$ ipython --no-banner

In [1]: import numpy as np

In [2]: import numpy.linalg as la

In [3]: np.set_printoptions(precision=2, suppress=True, linewidth=140, floatmode="fixed")

In [4]: tidy = lambda a: np.round(a, 2) + 0

In [5]: feats = np.load("block10.npy")

In [6]: print(tidy(feats))
[[ 0.12 -0.04 -0.12 -0.12  0.27]
 [-0.04  0.01  0.04  0.04 -0.09]
 [-0.12  0.04  0.12  0.12 -0.27]
 [-0.12  0.04  0.12  0.12 -0.27]
 [ 0.27 -0.09 -0.27 -0.27  0.64]]

In [7]: rk = la.matrix_rank(feats)

In [8]: rk
Out[8]: np.int64(1)

In [9]: ns = la.svd(feats)[2][rk:].T

In [10]: la.matrix_rank(feats.T @ feats), la.matrix_rank(feats @ feats.T)
Out[10]: (np.int64(1), np.int64(1))

In [11]: tidy(feats @ ns)
Out[11]: 
array([[0.00, 0.00, 0.00, 0.00],
       [0.00, 0.00, 0.00, 0.00],
       [0.00, 0.00, 0.00, 0.00],
       [0.00, 0.00, 0.00, 0.00],
       [0.00, 0.00, 0.00, 0.00]])

In [12]: [int(la.matrix_rank(np.delete(feats, i, axis=0))) for i in range(5)]
Out[12]: [1, 1, 1, 1, 1]

In [13]: A = np.loadtxt("run10.csv", delimiter=",")

In [14]: A
Out[14]: 
array([[ 1.85,  1.79,  1.85, -1.78,  3.60, -3.54, -3.62],
       [-1.12, -0.98, -1.06,  1.03, -1.94,  2.17,  2.04],
       [ 0.63,  0.48,  0.61, -0.53,  1.19, -1.13, -1.15],
       [-1.01, -0.82, -0.93,  0.83, -1.79,  1.73,  1.71],
       [ 1.67,  1.56,  1.54, -1.71,  3.21, -3.16, -3.18],
       [ 0.13,  0.06,  0.01, -0.04,  0.17, -0.12, -0.15],
       [ 1.18,  1.08,  1.26, -1.06,  2.16, -2.20, -2.29],
       [ 0.68,  0.77,  0.71, -0.70,  1.33, -1.32, -1.37],
       [ 0.35,  0.37,  0.32, -0.49,  0.78, -0.79, -0.83],
       [-1.59, -1.55, -1.57,  1.54, -3.14,  3.02,  3.14],
       [-0.54, -0.53, -0.50,  0.53, -1.07,  1.04,  1.14],
       [ 0.31,  0.18,  0.22, -0.24,  0.40, -0.40, -0.51],
       [-1.48, -1.53, -1.52,  1.57, -2.96,  3.08,  3.06],
       [-0.53, -0.49, -0.51,  0.48, -1.01,  0.96,  1.09],
       [-1.60, -1.66, -1.75,  1.70, -3.16,  3.33,  3.28],
       [ 0.20,  0.16,  0.14, -0.10,  0.32, -0.32, -0.29],
       [ 0.15,  0.10,  0.10, -0.12,  0.26, -0.30, -0.23]])

In [15]: A2 = np.c_[A[:, :1] @ np.array([[1]]), np.array([2, 0, 0, 3, 0, 3, 0, 0, 3, 1, 0, 1, 2, 0, 2, 1, 2])]

In [16]: A2
Out[16]: 
array([[ 1.85,  2.00],
       [-1.12,  0.00],
       [ 0.63,  0.00],
       [-1.01,  3.00],
       [ 1.67,  0.00],
       [ 0.13,  3.00],
       [ 1.18,  0.00],
       [ 0.68,  0.00],
       [ 0.35,  3.00],
       [-1.59,  1.00],
       [-0.54,  0.00],
       [ 0.31,  1.00],
       [-1.48,  2.00],
       [-0.53,  0.00],
       [-1.60,  2.00],
       [ 0.20,  1.00],
       [ 0.15,  2.00]])

In [17]: tidy(la.norm(A2 - A @ la.lstsq(A, A2)[0], axis=0))
Out[17]: array([0.00, 5.46])

In [18]: tidy(la.lstsq(A, A2[:, 0])[0])
Out[18]: array([1.00, 0.00, 0.00, 0.00, 0.00, 0.00, 0.00])

In [19]: tidy(la.norm(la.qr(A)[0].T @ A2, axis=0) ** 2 / ((A2 ** 2).sum(axis=0) + 1e-12))
Out[19]: array([1.00, 0.35])
